$ python3 -q
>>> import numpy as np
>>> from numpy import linalg as LA
>>> np.set_printoptions(precision=2, suppress=True, linewidth=120)
>>> mat = np.load("out7.npy")
>>> mat
array([[-1.62,  0.93, -1.18,  0.09,  1.5 ,  4.83,  1.35,  0.2 , -1.24,  3.56],
       [-5.35,  4.21, -4.6 ,  3.3 ,  0.18,  5.06, -0.19, -1.49,  0.66,  0.54],
       [-3.51,  0.95, -5.38,  5.21,  0.95,  3.52,  0.86, -0.43,  0.52,  0.57],
       [-0.02,  1.55, -1.77,  0.86,  1.4 ,  2.72,  3.83, -0.7 , -0.98,  3.58],
       [-5.46,  1.6 , -5.96,  3.64,  1.61,  5.09, -1.35,  0.3 ,  1.57,  0.08],
       [-2.19,  1.78,  0.88,  0.13,  0.4 ,  3.38,  0.91, -0.26, -1.49,  3.93],
       [ 1.25, 11.12,  2.05,  2.62, -0.64,  1.44,  3.42,  2.64,  0.13, -1.04],
       [-6.64,  2.58, -5.2 ,  3.55,  0.7 ,  4.87,  0.87, -1.99,  1.24,  0.69],
       [-4.86,  1.5 , -4.41,  5.95,  1.69,  3.13, -0.16, -2.74,  0.33, -0.74],
       [-0.07,  7.26,  3.91,  0.85, -0.4 ,  0.75,  6.31,  1.78,  0.74, -1.45],
       [ 0.32, 11.23,  3.04,  2.91, -0.97,  4.01,  5.13,  1.66,  1.41, -1.61],
       [ 0.91,  7.45,  4.62,  1.64,  0.74,  0.69,  5.52,  1.03,  1.48, -1.32],
       [-2.83,  2.95, -2.68,  0.56, -0.36,  2.26,  2.17, -0.11, -0.86,  4.12],
       [-1.44,  0.23, -1.1 ,  0.88, -2.47,  6.49,  2.85, -1.25, -1.92,  2.8 ],
       [-3.91,  2.75, -6.91,  4.31, -0.12,  2.92, -1.46, -2.49,  2.59,  1.87],
       [-5.73,  2.68, -7.18,  4.5 ,  0.1 ,  3.7 , -0.53, -1.66,  1.17,  1.49],
       [-5.84,  3.27, -7.99,  5.14,  1.32,  3.01, -0.15,  0.4 ,  0.63, -0.85],
       [ 0.11, 10.63,  2.14,  2.41, -0.5 ,  0.91,  5.18,  0.54, -0.35, -1.26],
       [-1.29,  1.32, -1.84, -0.67, -0.54,  3.64,  2.28,  0.  , -1.71,  3.45],
       [-2.67,  1.98, -0.26,  0.73,  1.44,  2.51,  2.57,  0.7 , -2.02,  3.5 ],
       [-1.23,  0.32,  1.72,  0.56,  2.15,  3.42,  0.47, -0.25, -0.83,  4.16],
       [-1.29,  0.82, -0.8 ,  1.1 , -0.47,  3.75,  3.57,  0.62, -2.45,  4.52],
       [-4.63,  1.86, -6.27,  2.68,  0.01,  2.03, -0.29, -0.89,  0.09,  2.32],
       [-5.29,  1.12, -5.24,  3.98,  0.97,  3.11,  0.23, -1.55,  0.67,  1.15],
       [-3.47,  1.12, -1.73,  0.42, -0.6 ,  4.42,  2.94, -1.35, -2.32,  3.6 ],
       [-4.69,  1.  , -5.92,  5.23, -0.87,  4.7 , -0.49, -0.67,  0.8 ,  0.95],
       [-2.54, -0.15, -0.57,  1.79,  0.86,  4.42,  1.28, -0.54, -3.86,  4.54],
       [-5.19,  1.88, -6.43,  4.48, -0.94,  3.29, -0.88,  0.34,  1.11,  0.3 ],
       [-5.23,  0.56, -6.43,  4.29,  0.6 ,  3.75, -0.16, -0.32,  1.23,  0.17],
       [-1.38,  9.14,  3.86,  1.6 , -1.15,  1.17,  4.25,  2.74,  0.31, -1.6 ],
       [-0.54,  2.01, -1.32, -0.74,  1.38,  2.94,  4.57, -2.12, -1.68,  3.02],
       [-5.36,  2.99, -6.6 ,  4.61, -0.9 ,  2.78, -0.41, -1.02,  0.23,  0.64]])
>>> x0 = np.array([-9, -5, 4, 5, -2, 0, 8, 3, 0, 2])
>>> a = np.maximum(mat @ x0, 0)
>>> np.tanh(mat @ x0)
array([ 1.  ,  1.  ,  1.  ,  1.  ,  1.  ,  1.  , -1.  ,  1.  ,  1.  ,  1.  ,  1.  ,  1.  ,  1.  ,  1.  ,  0.18,  1.  ,
        1.  ,  1.  ,  1.  ,  1.  ,  1.  ,  1.  ,  1.  ,  1.  ,  1.  ,  1.  ,  1.  ,  1.  ,  1.  ,  1.  ,  1.  ,  1.  ])
>>> D = LA.norm(mat[:, None] - mat[None], axis=-1)
>>> (D + 1e9 * np.eye(32)).round(6).argmin(axis=1)
array([18,  7, 23, 30, 28, 20, 17,  1, 23, 11,  6,  9, 18, 24, 15, 31, 31,  6,  0,  5,  5, 18, 23, 28, 18, 27, 21, 31,
       23,  9,  3, 15])
>>> LA.matrix_rank(D ** 2)
np.int64(12)
>>> np.unravel_index(D.round(6).argmax(), D.shape)
(np.int64(11), np.int64(15))
>>> D.mean(axis=1).argmax()
np.int64(10)
>>> D[9].round(6).argsort(kind="stable")[:4]
array([ 9, 11, 29, 17])
>>> Xc = mat - mat.mean(axis=0)
>>> V = LA.svd(Xc)[2][:3]
>>> other = Xc - Xc @ V.T @ V
>>> LA.norm(other, axis=1).round(6).argmax()
np.int64(13)
>>> np.diag(V.T @ V)
array([0.17, 0.66, 0.62, 0.24, 0.45, 0.13, 0.18, 0.04, 0.17, 0.34])
>>> (Xc @ V.T).std(axis=0)
array([5.45, 3.53, 1.21])
>>> round(LA.norm(other) / LA.norm(Xc), 2)
np.float64(0.33)
>>> Xc = (mat - mat.mean(axis=0)) / mat.std(axis=0)
>>> Xc.std(axis=0)
array([1., 1., 1., 1., 1., 1., 1., 1., 1., 1.])
>>> beta = LA.lstsq(np.delete(Xc, 4, axis=1), Xc[:, 4])[0]
>>> np.abs(beta).argmax()
np.int64(1)
>>> round(1 - np.var(Xc[:, 4] - np.delete(Xc, 4, axis=1) @ beta), 2)
np.float64(0.27)
>>> G = np.cov(mat, rowvar=False)
>>> LA.eigvalsh(G)[::-1]
array([30.66, 12.83,  1.52,  1.37,  1.13,  0.84,  0.77,  0.63,  0.56,  0.2 ])
>>> np.argsort(-mat.std(axis=0).round(6), kind="stable")
array([2, 1, 0, 6, 9, 3, 8, 5, 7, 4])
>>> np.polyfit(mat[:, 7], mat[:, 4], 1)
array([-0.19,  0.17])
>>> J = np.loadtxt("layer8.csv", delimiter=",")
>>> J
array([[3., 0., 0., 0., 3.],
       [2., 1., 1., 3., 0.],
       [2., 0., 3., 0., 0.],
       [1., 3., 1., 2., 2.],
       [2., 1., 0., 3., 0.],
       [3., 3., 3., 3., 3.],
       [3., 3., 0., 1., 0.],
       [1., 3., 0., 1., 0.],
       [3., 3., 0., 1., 2.],
       [1., 1., 0., 0., 3.],
       [2., 3., 1., 2., 3.],
       [2., 1., 0., 3., 0.],
       [2., 1., 2., 0., 2.],
       [3., 2., 2., 3., 2.],
       [2., 3., 1., 2., 0.]])
>>> Z = J[[13, 3]].astype(float)
>>> for _ in range(7):
...     lab = LA.norm(J[:, None] - Z, axis=-1).argmin(axis=1)
...     Z = np.array([J[lab == j].mean(axis=0) for j in range(2)])
... 
>>> lab
array([0, 0, 0, 1, 0, 0, 1, 1, 1, 1, 1, 0, 1, 0, 1])
>>> Z[1] - Z[0]
array([-0.55,  1.36, -0.66, -1.02,  0.36])
>>> np.abs(Z[1] - Z[0]).argmax()
np.int64(1)
>>> np.bincount(lab)
array([7, 8])
>>> def softmax(z):
...     e = np.exp(z - z.max(axis=-1, keepdims=True))
...     return e / e.sum(axis=-1, keepdims=True)
... 
>>> softmax(J).sum(axis=1)
array([1., 1., 1., 1., 1., 1., 1., 1., 1., 1., 1., 1., 1., 1., 1.])
>>> softmax(10 * J[5])
array([0.2, 0.2, 0.2, 0.2, 0.2])
>>> softmax(J[5])
array([0.2, 0.2, 0.2, 0.2, 0.2])
>>> scores = J @ J.T / np.sqrt(5)
>>> softmax(scores)[5] @ J
array([2.99, 2.98, 2.97, 2.99, 2.98])
>>> feats = np.load("a.npy")
>>> feats.round(2) + 0
array([[-0.21, -0.02, -0.02,  0.24,  0.35,  0.29,  0.11, -0.33,  0.43],
       [ 0.41, -0.24, -0.27,  0.18, -0.04,  0.34,  0.27,  0.09,  0.04],
       [-0.28, -0.31, -0.38, -0.09, -0.01,  0.  ,  0.23,  0.06,  0.21],
       [ 0.31, -0.17, -0.19, -0.21, -0.1 ,  0.37, -0.13,  0.29,  0.1 ],
       [ 0.14, -0.61,  0.37,  0.24, -0.02,  0.1 , -0.34,  0.17, -0.01],
       [ 0.31, -0.05, -0.54,  0.2 , -0.3 , -0.36,  0.01, -0.22,  0.1 ],
       [-0.24,  0.32, -0.11,  0.3 ,  0.01,  0.09, -0.1 ,  0.67,  0.41],
       [ 0.28,  0.25,  0.17, -0.04, -0.05,  0.15,  0.06, -0.33,  0.48],
       [ 0.34,  0.31,  0.03,  0.48,  0.07,  0.04, -0.4 , -0.11, -0.08],
       [ 0.14,  0.29, -0.21, -0.27, -0.03, -0.15, -0.25,  0.22, -0.03],
       [-0.14,  0.25, -0.09,  0.27, -0.2 ,  0.49,  0.3 , -0.01, -0.54],
       [-0.34, -0.16, -0.05,  0.46, -0.41, -0.21, -0.13, -0.1 ,  0.04],
       [-0.17,  0.07,  0.12, -0.28, -0.68,  0.34, -0.24, -0.17,  0.19],
       [-0.24, -0.07, -0.44, -0.11,  0.31,  0.26, -0.58, -0.24, -0.15]])
>>> other = np.c_[feats[:, :1] @ np.array([[0]]), np.array([4, 5, 2, 4, 1, 0, 5, 2, 5, 4, 0, 1, 2, 4])]
>>> other
array([[0., 4.],
       [0., 5.],
       [0., 2.],
       [0., 4.],
       [0., 1.],
       [0., 0.],
       [0., 5.],
       [0., 2.],
       [0., 5.],
       [0., 4.],
       [0., 0.],
       [0., 1.],
       [0., 2.],
       [0., 4.]])
>>> LA.norm(LA.qr(feats)[0].T @ other, axis=0) ** 2 / ((other ** 2).sum(axis=0) + 1e-12)
array([0.  , 0.89])
>>> LA.norm(other - feats @ LA.lstsq(feats, other)[0], axis=0)
array([0.  , 4.13])
>>> LA.matrix_rank(other)
np.int64(1)
>>> LA.matrix_rank(np.c_[feats, other])
np.int64(10)
>>> LA.lstsq(feats, other[:, 0])[0]
array([0., 0., 0., 0., 0., 0., 0., 0., 0.])
>>> Uu, sv, Vt = LA.svd(other)
>>> V = Vt[:(sv > 1e-8).sum()]
>>> rng = np.random.default_rng(26681)
>>> x0 = other[3] + -1 * other[6] + rng.integers(2) * np.eye(2)[1]
>>> x0
array([0., 0.])
>>> V.T @ V
array([[0., 0.],
       [0., 1.]])
>>> LA.matrix_rank(np.vstack([other, x0]))
np.int64(1)
>>> round(float(feats[0] @ feats[5]), 2)
-0.1
>>> round(float(LA.norm(feats, 2)), 2)
1.0
>>> round(float(LA.norm(feats, 1)), 2), round(float(LA.norm(feats, np.inf)), 2)
(3.55, 2.41)
>>> P = feats @ LA.solve(feats.T @ feats, feats.T)
>>> np.round(LA.eigvalsh(P), 2) + 0
array([0., 0., 0., 0., 0., 1., 1., 1., 1., 1., 1., 1., 1., 1.])
>>> P @ feats[:, 1]
array([-0.02, -0.24, -0.31, -0.17, -0.61, -0.05,  0.32,  0.25,  0.31,  0.29,  0.25, -0.16,  0.07, -0.07])
>>> np.allclose(P @ P, P)
True
>>> u, r1 = feats[12], feats[7]
>>> round(float(u @ u), 2)
0.83
>>> round(float(u @ r1), 2)
0.22
>>> pr = (u @ r1) / (u @ u) * u
>>> r1 - pr
array([ 0.32,  0.23,  0.14,  0.04,  0.13,  0.06,  0.13, -0.29,  0.43])
>>> np.round(np.outer(u, r1), 2) + 0
array([[-0.05, -0.04, -0.03,  0.01,  0.01, -0.03, -0.01,  0.06, -0.08],
       [ 0.02,  0.02,  0.01,  0.  ,  0.  ,  0.01,  0.  , -0.02,  0.03],
       [ 0.03,  0.03,  0.02,  0.  , -0.01,  0.02,  0.01, -0.04,  0.06],
       [-0.08, -0.07, -0.05,  0.01,  0.01, -0.04, -0.02,  0.09, -0.14],
       [-0.19, -0.17, -0.12,  0.03,  0.03, -0.1 , -0.04,  0.23, -0.33],
       [ 0.09,  0.08,  0.06, -0.01, -0.02,  0.05,  0.02, -0.11,  0.16],
       [-0.07, -0.06, -0.04,  0.01,  0.01, -0.04, -0.02,  0.08, -0.12],
       [-0.05, -0.04, -0.03,  0.01,  0.01, -0.03, -0.01,  0.06, -0.08],
       [ 0.05,  0.05,  0.03, -0.01, -0.01,  0.03,  0.01, -0.06,  0.09]])
>>> LA.matrix_rank(np.outer(u, r1))
np.int64(1)
>>> other = np.array([[0, -2], [1, 3]])
>>> X = np.tile(other, (2, 2))
>>> X
array([[ 0, -2,  0, -2],
       [ 1,  3,  1,  3],
       [ 0, -2,  0, -2],
       [ 1,  3,  1,  3]])
>>> other = X + rng.integers(-2, 3, (4, 2)) @ rng.integers(-2, 3, (2, 4))
>>> other
array([[-2, -6,  0, -2],
       [-4,  3, -1, -1],
       [ 5, -2,  2,  2],
       [ 1,  8,  0,  1]])
>>> np.abs(other - X).sum(axis=1)
array([ 6, 11, 11,  8])
>>> np.round(LA.svd(other - X, compute_uv=False), 2) + 0
array([9.72, 6.75, 0.  , 0.  ])
>>> LA.matrix_rank(other - X, tol=1e-8)
np.int64(2)
>>> other = np.array([[0, 3], [1, 1], [4, 5]])
>>> arr = np.tile(other, (2, 3))
>>> arr
array([[0, 3, 0, 3, 0, 3],
       [1, 1, 1, 1, 1, 1],
       [4, 5, 4, 5, 4, 5],
       [0, 3, 0, 3, 0, 3],
       [1, 1, 1, 1, 1, 1],
       [4, 5, 4, 5, 4, 5]])
>>> Uu, sv, Vt = LA.svd(arr)
>>> V = Vt[:(sv > 1e-8).sum()]
>>> x0 = arr[5] + -1 * arr[0] + rng.integers(2) * np.eye(6)[3]
>>> x0
array([4., 2., 4., 3., 4., 2.])
>>> np.round(V.T @ V, 2) + 0
array([[0.33, 0.  , 0.33, 0.  , 0.33, 0.  ],
       [0.  , 0.33, 0.  , 0.33, 0.  , 0.33],
       [0.33, 0.  , 0.33, 0.  , 0.33, 0.  ],
       [0.  , 0.33, 0.  , 0.33, 0.  , 0.33],
       [0.33, 0.  , 0.33, 0.  , 0.33, 0.  ],
       [0.  , 0.33, 0.  , 0.33, 0.  , 0.33]])
